$ python -q
>>> import numpy as np
>>> import numpy.linalg as la
>>> np.set_printoptions(precision=3, suppress=True, linewidth=200, sign=" ")
>>> def rd(a):
...     return np.round(a, 3) + 0
... 
>>> m1 = np.load("block17.npy")
>>> print(m1)
[[ 0.7 -0.8 -0.8  0.3 -1.4  0.   1.1  0.2 -0.6]
 [ 0.4  0.4  0.7  1.4 -1.1 -0.1  0.6  0.9 -1. ]
 [ 1.4  0.3  0.8  1.   0.4 -1.6 -2.6  1.5 -1.4]
 [-0.8  1.3  2.  -0.9 -1.9 -1.4 -0.3  0.1 -1.7]
 [ 3.   2.  11.  -6.  20.   6.   7.  -7.  -7. ]
 [-0.2 -1.1  2.2  1.8  0.3 -0.7  1.3  0.2 -0.9]
 [ 0.7  0.   0.1 -3.2 -0.5 -2.1 -0.6 -0.1 -2.3]
 [ 1.1 -1.2  0.8 -0.4  0.5  1.8  1.2  0.9 -0.4]
 [-0.4  0.1  0.3  0.1 -0.2 -0.5  0.8 -0.8 -1.2]
 [-0.6 -1.7  0.2 -1.2 -0.7 -0.2  0.6 -1.3  0.8]
 [-0.7 -0.1 -0.3 -0.1 -0.6 -0.2 -0.2 -0.4 -1.7]
 [ 0.3  1.1  0.4 -0.9 -0.2 -1.   0.9 -0.8 -0.9]
 [-0.4 -0.3  0.4  1.4 -1.2  0.1 -1.  -1.5  0.5]
 [-0.8  0.2  0.3  1.1  1.4 -0.4 -0.3 -0.6  0.3]
 [ 2.2 -1.  -0.8  1.3 -0.2  1.3 -1.2 -0.7 -0.7]
 [-1.2 -0.3  0.4 -0.5  0.6 -1.7  0.8 -0.6  0.7]
 [ 0.3 -0.6  0.6 -0.7  1.6  0.2  1.5  0.6  0. ]
 [ 0.2  0.7  0.4 -1.  -0.2  2.   0.3 -0.8 -1.2]
 [-0.4 -2.  -0.6 -1.   1.1 -0.3  1.8  0.8 -1.8]
 [-1.2 -1.1 -0.5 -0.2  0.5  1.1  0.4 -1.4  0.4]
 [-0.9  0.   0.4  0.2 -0.7  0.1  1.   0.4 -0.6]
 [-0.8 -0.3  0.7  1.3 -0.7 -1.7  2.5  0.6  0.2]
 [-1.3 -1.  -1.4 -1.  -1.   0.5 -0.4 -2.3  0.5]
 [ 0.3  0.1  0.8 -1.8  0.6  1.   0.4 -0.1 -0.8]
 [-0.5 -0.9  0.  -0.1  0.6  1.4 -0.2  1.5 -0.5]
 [ 0.2  1.2 -0.9  1.2  1.5  0.2  0.1 -0.2  0.4]
 [ 0.1  1.5  0.2 -0.3  0.2 -0.2 -1.2 -1.9 -0.1]
 [ 1.2  1.5  1.2  0.8 -0.2 -0.6 -0.1 -0.3 -1.8]
 [ 1.4  1.8 -0.3  0.  -0.6  0.7 -1.1  0.8  0.1]
 [-1.5 -1.2 -0.5 -1.1  0.3 -0.5  1.2  0.   0.8]
 [ 0.   0.4  1.1  0.4  0.8  0.7  1.1 -0.3  0.4]
 [-0.3 -0.3 -1.2  0.5  1.  -0.5 -1.1  0.3 -0.4]
 [-0.4  0.3  1.5 -1.4  0.9  1.6  0.   1.4 -1.3]]
>>> Xs = (m1 - m1.mean(axis=0)) / m1.std(axis=0)
>>> print(np.argwhere(np.abs(Xs) > 2))
[[  4   0]
 [  4   1]
 [  4   2]
 [  4   3]
 [  4   4]
 [  4   5]
 [  4   6]
 [  4   7]
 [  4   8]
 [ 14   0]]
>>> coef = la.lstsq(np.delete(Xs, 0, axis=1), Xs[:, 0])[0]
>>> print(rd(1 - np.var(Xs[:, 0] - np.delete(Xs, 0, axis=1) @ coef)))
0.542
>>> cov = np.cov(m1, rowvar=False)
>>> print(rd(m1.std(axis=0)))
[ 1.004  1.007  2.018  1.484  3.529  1.456  1.553  1.499  1.4  ]
>>> print(np.argsort(-m1.std(axis=0).round(6), kind="stable"))
[ 4  2  6  7  3  5  8  1  0]
>>> print(rd(np.polyfit(m1[:, 2], m1[:, 6], 1)))
[ 0.561  0.107]
>>> K = np.load("arr.npy")
>>> print(K)
[[ 1.  1.  2.  1.  0.  2.  2.  3.  0.  0.  0.  0.  0.]
 [ 0.  3.  1.  1.  0.  2.  2.  1.  0.  0.  0.  0.  0.]
 [ 3.  2.  2.  3.  0.  3.  3.  3.  0.  0.  0.  0.  0.]
 [ 2.  0.  3.  3.  1.  0.  2.  2.  0.  0.  0.  0.  0.]
 [ 1.  3.  2.  2.  2.  3.  2.  0.  0.  0.  0.  0.  0.]
 [ 3.  0.  3.  3.  3.  0.  0.  3.  0.  0.  0.  0.  0.]
 [ 3.  0.  2.  3.  1.  3.  3.  3.  0.  0.  0.  0.  0.]
 [ 0.  1.  3.  2.  2.  3.  1.  0.  0.  0.  0.  0.  0.]
 [ 0.  0.  0.  0.  0.  0.  0.  0. -2.  5. -9.  3.  6.]
 [ 0.  0.  0.  0.  0.  0.  0.  0. -3. -4.  6. -3. -8.]
 [ 0.  0.  0.  0.  0.  0.  0.  0. -1. -1.  5.  4. -1.]
 [ 0.  0.  0.  0.  0.  0.  0.  0.  7.  4. -8.  7. -4.]
 [ 0.  0.  0.  0.  0.  0.  0.  0.  6.  5.  0.  0.  6.]]
>>> Q, r_ = la.qr(K)
>>> print(np.allclose(r_.T @ r_, K.T @ K))
True
>>> print(np.trace(Q @ Q.T))
13.0
>>> print(rd(abs(r_[0, 0])), rd(la.norm(K[:, 0])))
5.745 5.745
>>> M2 = K / la.norm(K, axis=1, keepdims=True)
>>> cov = M2 @ M2.T
>>> print(rd(cov[4]))
[ 0.69   0.869  0.789  0.607  1.     0.529  0.717  0.894  0.     0.     0.     0.     0.   ]
>>> print(np.argwhere(np.triu(np.abs(cov) > 0.95, 1)))
[[ 2  6]]
>>> print((cov - 2 * np.eye(13)).round(6).argmax(axis=1))
[  2   4   6   5   7   3   2   4  11  10   9   8   8]
>>> arr = np.load("dump.npy")
>>> print(arr)
[[ 1  0  0  0  0  0  0  0]
 [-2  1  0  0  0  0  0  0]
 [-1 -4  1  0  0  0  0  0]
 [-3  1  3  1  0  0  0  0]
 [-1  0  3 -5  1  0  0  0]
 [-2 -1  3  1 -5  1  0  0]
 [-4 -3  4  5 -2 -3  1  0]
 [-1  0 -3 -2  1 -4  4  1]]
>>> u, r1 = arr[7], arr[1]
>>> print(u @ u)
48
>>> print(u @ r1)
2
>>> pr = (u @ r1) / (u @ u) * u
>>> print(rd(la.norm(u + r1) ** 2 + la.norm(u - r1) ** 2))
106.0
>>> print(rd(r1 - pr))
[-1.958  1.     0.125  0.083 -0.042  0.167 -0.167 -0.042]
>>> print(rd(pr))
[-0.042  0.    -0.125 -0.083  0.042 -0.167  0.167  0.042]
>>> print(la.norm(arr, axis=1).argmax())
6
>>> print(rd(la.norm(arr, axis=1)))
[ 1.     2.236  4.243  4.472  6.     6.403  8.944  6.928]
>>> print(rd(la.norm(arr, 1)), rd(la.norm(arr, np.inf)))
17.0 22.0
>>> print(rd(la.norm(arr, "nuc")))
35.091
>>> print(arr @ arr)
[[  1   0   0   0   0   0   0   0]
 [ -4   1   0   0   0   0   0   0]
 [  6  -8   1   0   0   0   0   0]
 [-11 -10   6   1   0   0   0   0]
 [ 10 -17  -9 -10   1   0   0   0]
 [ -3 -13  -6  27 -10   1   0   0]
 [-13 -14   8  17  11  -6   1   0]
 [ -2   2  -5   7  14 -20   8   1]]
>>> print(np.prod(np.diag(arr)), rd(la.det(arr)))
1 1.0
>>> print(rd(np.sort(la.eigvals(arr))))
[ 1.  1.  1.  1.  1.  1.  1.  1.]
